In [1]: import numpy as np

In [2]: np.set_printoptions(suppress=True, linewidth=200)

In [3]: def tidy(a):
   ...:     return np.round(a, 2) + 0
   ...: 

In [4]: K = np.loadtxt("run14.csv", delimiter=",")

In [5]: print(K)
[[-26.   2.   4.]
 [  3.  40.   1.]
 [  2.   1.  44.]]

In [6]: tidy(np.linalg.norm(K[1] - K[0]))
Out[6]: np.float64(47.9)

In [7]: print(tidy(np.linalg.norm(K, 2)))
44.45

In [8]: tidy(np.linalg.norm(K, axis=0))
Out[8]: array([26.25, 40.06, 44.19])

In [9]: K[1] @ K[0]
Out[9]: np.float64(6.0)

In [10]: out = K / np.sqrt((K ** 2).mean(axis=1, keepdims=True))

In [11]: print(tidy(K - K.mean(axis=1, keepdims=True)))
[[-19.33   8.67  10.67]
 [-11.67  25.33 -13.67]
 [-13.67 -14.67  28.33]]

In [12]: print(tidy(out[2]))
[0.08 0.04 1.73]

In [13]: print(tidy(np.linalg.norm(out, axis=1)))
[1.73 1.73 1.73]

In [14]: Q = K.astype(float).copy()

In [15]: for j in range(3):
    ...:     Q[:, j] -= Q[:, :j] @ (Q[:, :j].T @ Q[:, j])
    ...:     Q[:, j] /= np.linalg.norm(Q[:, j])
    ...: 

In [16]: tidy(Q.T @ Q)
Out[16]: 
array([[1., 0., 0.],
       [0., 1., 0.],
       [0., 0., 1.]])

In [17]: A = np.loadtxt("out13.csv", delimiter=",")

In [18]: tidy(A)
Out[18]: 
array([[ 0.84,  0.57,  0.78, -0.32,  2.69],
       [ 1.84,  1.71, -1.56,  0.13, -0.47],
       [-0.34,  1.64,  1.54, -1.74, -0.9 ],
       [-2.18,  1.49, -1.14,  0.44,  0.74],
       [ 0.17,  0.91,  1.52,  2.38, -0.41]])

In [19]: rng = np.random.default_rng(89881)

In [20]: idx = rng.permutation(5)

In [21]: out = A[:, idx] * rng.choice([-1, 1], 5)

In [22]: tidy(out)
Out[22]: 
array([[-2.69, -0.84, -0.78, -0.32,  0.57],
       [ 0.47, -1.84,  1.56,  0.13,  1.71],
       [ 0.9 ,  0.34, -1.54, -1.74,  1.64],
       [-0.74,  2.18,  1.14,  0.44,  1.49],
       [ 0.41, -0.17, -1.52,  2.38,  0.91]])

In [23]: left, _, Vh = np.linalg.svd(A.T @ out)

In [24]: tidy(np.linalg.lstsq(A, out)[0])
Out[24]: 
array([[ 0., -1.,  0.,  0.,  0.],
       [ 0.,  0.,  0.,  0.,  1.],
       [ 0.,  0., -1.,  0.,  0.],
       [ 0.,  0.,  0.,  1.,  0.],
       [-1.,  0.,  0.,  0.,  0.]])

In [25]: tidy(left @ Vh)
Out[25]: 
array([[ 0., -1.,  0.,  0.,  0.],
       [ 0.,  0.,  0.,  0.,  1.],
       [ 0.,  0., -1.,  0.,  0.],
       [ 0.,  0.,  0.,  1.,  0.],
       [-1.,  0.,  0.,  0.,  0.]])

In [26]: W0 = np.array([[0, 0, 0, 0], [2, 0, 0, 0]])

In [27]: # null space of dimension 3

In [28]: out = np.array([[0, 1], [3, 0]])

In [29]: Z = np.kron(out, W0)

In [30]: Z.shape
Out[30]: (4, 8)

In [31]: F = np.array([[0, -5, -1, 7, 6],
    ...:     [5, 0, 1, 5, 3],
    ...:     [1, -1, 0, 1, 6],
    ...:     [-7, -5, -1, 0, 1],
    ...:     [-6, -3, -6, -1, 0]])

In [32]: x = np.array([-1, 2, 0, 3, 1])

In [33]: tidy(np.linalg.det(F))
Out[33]: np.float64(0.0)

In [34]: print(x @ F @ x)
0

In [35]: Q = np.linalg.solve(np.eye(5) - F, np.eye(5) + F)

In [36]: tidy(np.linalg.det(Q))
Out[36]: np.float64(1.0)

In [37]: tidy(Q @ Q.T)
Out[37]: 
array([[1., 0., 0., 0., 0.],
       [0., 1., 0., 0., 0.],
       [0., 0., 1., 0., 0.],
       [0., 0., 0., 1., 0.],
       [0., 0., 0., 0., 1.]])

In [38]: C2 = F.T @ F

In [39]: C2
Out[39]: 
array([[111,  52,  48,  32,  14],
       [ 52,  60,  28, -33, -41],
       [ 48,  28,  39,   4,  -4],
       [ 32, -33,   4,  76,  63],
       [ 14, -41,  -4,  63,  82]])

In [40]: np.linalg.matrix_rank(C2)
Out[40]: np.int64(4)

In [41]: idx = rng.permutation(5)

In [42]: idx
Out[42]: array([0, 4, 3, 1, 2])

In [43]: out = C2[idx][:, idx]

In [44]: np.trace(out)
Out[44]: np.int64(368)

In [45]: np.allclose(out, C2)
Out[45]: False

In [46]: out = np.array([[7, 0]])

In [47]: J = np.block([[np.zeros((1, 1)), out], [out.T, np.zeros((2, 2))]])

In [48]: J
Out[48]: 
array([[0., 7., 0.],
       [7., 0., 0.],
       [0., 0., 0.]])

In [49]: th = np.radians(180)

In [50]: r_ = np.eye(3)

In [51]: r_[1, 1] = r_[2, 2] = np.cos(th)

In [52]: r_[1, 2], r_[2, 1] = -np.sin(th), np.sin(th)

In [53]: tidy(r_)
Out[53]: 
array([[ 1.,  0.,  0.],
       [ 0., -1.,  0.],
       [ 0.,  0., -1.]])

In [54]: out = J @ r_.T

In [55]: tidy(out)
Out[55]: 
array([[ 0., -7.,  0.],
       [ 7.,  0.,  0.],
       [ 0.,  0.,  0.]])

In [56]: np.allclose(np.linalg.norm(J, axis=1), np.linalg.norm(out, axis=1))
Out[56]: True

In [57]: tidy(np.linalg.svd(J, compute_uv=False)), tidy(np.linalg.svd(out, compute_uv=False))
Out[57]: (array([7., 7., 0.]), array([7., 7., 0.]))

In [58]: np.allclose(J @ J.T, out @ out.T)
Out[58]: True

In [59]: tidy(np.linalg.det(r_)), np.trace(r_)
Out[59]: (np.float64(1.0), np.float64(-1.0))

In [60]: (J + J.T) / 2
Out[60]: 
array([[0., 7., 0.],
       [7., 0., 0.],
       [0., 0., 0.]])

In [61]: print(np.trace(J))
0.0

In [62]: np.allclose(J, J.T)
Out[62]: True

In [63]: print(tidy(np.linalg.matrix_power(J, 3)))
[[  0. 343.   0.]
 [343.   0.   0.]
 [  0.   0.   0.]]

In [64]: (J - J.T) / 2
Out[64]: 
array([[0., 0., 0.],
       [0., 0., 0.],
       [0., 0., 0.]])

In [65]: np.allclose(J @ J.T, J.T @ J)
Out[65]: True

In [66]: tidy(np.linalg.det(J))
Out[66]: np.float64(0.0)
